% python3 -q
>>> import numpy as np
>>> np.set_printoptions(precision=3, suppress=True, linewidth=100)
>>> arr = np.load("dump.npy")
>>> arr
array([[3, 3, 6, 6],
       [0, 1, 0, 2],
       [3, 3, 3, 3],
       [0, 1, 0, 1]])
>>> arr.sum(axis=1)
array([18,  3, 12,  2])
>>> np.linalg.matrix_rank(arr)
np.int64(4)
>>> arr[4]
Traceback (most recent call last):
  File "<python-input-6>", line 1, in <module>
    arr[4]
    ~~~^^^
IndexError: index 4 is out of bounds for axis 0 with size 4
>>> print(arr.sum(axis=0))
[ 6  8  9 12]
>>> np.linalg.svd(arr, compute_uv=False)
array([11.265,  1.825,  1.644,  0.266])
>>> print(np.diff(arr, axis=0))
[[-3 -2 -6 -4]
 [ 3  2  3  1]
 [-3 -2 -3 -2]]
>>> arr - arr[0]
array([[ 0,  0,  0,  0],
       [-3, -2, -6, -4],
       [ 0,  0, -3, -3],
       [-3, -2, -6, -5]])
>>> arr.shape
(4, 4)
>>> np.round(np.linalg.norm(arr), 3)
np.float64(11.533)
>>> rng = np.random.default_rng(5026)
>>> lab = rng.permutation(4)
>>> M2 = arr[:, lab] * rng.choice([-1, 1], 4)
>>> M2
array([[-3,  6,  3,  6],
       [ 0,  2,  1,  0],
       [-3,  3,  3,  3],
       [ 0,  1,  1,  0]])
>>> U, _, VT = np.linalg.svd(arr.T @ M2)
>>> print(np.round(U @ VT, 3) + 0)
[[-1.  0.  0.  0.]
 [ 0.  0.  1.  0.]
 [ 0.  0.  0.  1.]
 [ 0.  1.  0.  0.]]
>>> lab
array([0, 3, 1, 2])
>>> np.round(np.linalg.lstsq(arr, M2)[0], 3) + 0
array([[-1.,  0.,  0.,  0.],
       [ 0.,  0.,  1.,  0.],
       [ 0.,  0.,  0.,  1.],
       [ 0.,  1.,  0.,  0.]])
>>> J = np.abs(np.array([[4, 1, 1], [5, 1, 4], [0, 1, 5]])) + np.eye(3)
>>> J = J / J.sum(axis=1, keepdims=True)
>>> J
array([[0.714, 0.143, 0.143],
       [0.455, 0.182, 0.364],
       [0.   , 0.143, 0.857]])
>>> x0 = np.array([-3, -4, -4])
>>> h1 = np.maximum(J @ x0, 0)
>>> J.T @ h1
array([0., 0., 0.])
>>> np.flatnonzero(h1 > 1e-9)
array([], dtype=int64)
>>> np.maximum(J @ (3 * x0), 0)
array([0., 0., 0.])
>>> np.maximum(J @ x0, 0) - np.maximum(-J @ x0, 0)
array([-3.286, -3.545, -4.   ])
>>> J * (h1 > 1e-9)[:, None]
array([[0., 0., 0.],
       [0., 0., 0.],
       [0., 0., 0.]])
>>> W0 = np.load("a.npy")
>>> W0
array([[  5.43 ,  -2.954,  -4.439,  -5.074,   5.53 , -19.606,   9.379],
       [  6.745,   4.621,   2.642,   0.474, -11.725, -10.577,  -5.249],
       [-11.81 ,   5.155,  -8.647,   8.006,  11.533,   7.431,   6.09 ],
       [ -2.772,   5.873,  -0.432,  -4.76 ,  -2.487,  -7.939,  -1.714],
       [ -1.472,   5.529,   7.028,   9.463,   1.394,  -7.914,  -2.8  ],
       [  8.597, -10.605,   2.957,  12.613,   3.732,   1.993, -12.462],
       [-10.224,   8.993,   3.937,  -6.026,   2.439, -12.455,   7.56 ],
       [ -6.434,  12.03 ,  -0.951,   9.013,   5.547,  -1.495,  -0.876],
       [ -0.584,   4.945,   4.804,   8.058,  12.102,   0.795,  -1.689],
       [  2.94 ,  -5.204,   3.164,  12.503,  -6.974,  -5.615, -13.938],
       [  9.377, -10.675,   5.187,  11.025, -15.117,  11.201,  -2.945],
       [  0.049,  13.126,   8.862,   6.397,  13.871,  -4.859,  -4.007],
       [-14.367,   4.147,  -6.332,  -4.1  ,  -3.249,  -8.543,   8.992],
       [ -9.002,   6.683,  -5.417, -17.391,  22.818,  -0.695,   0.312]])
>>> lab = W0[:, 3] > np.median(W0[:, 3])
>>> r0 = W0[lab].mean(axis=0) - W0[~lab].mean(axis=0)
>>> lab.astype(int)
array([0, 0, 1, 0, 1, 1, 0, 1, 1, 1, 1, 0, 0, 0])
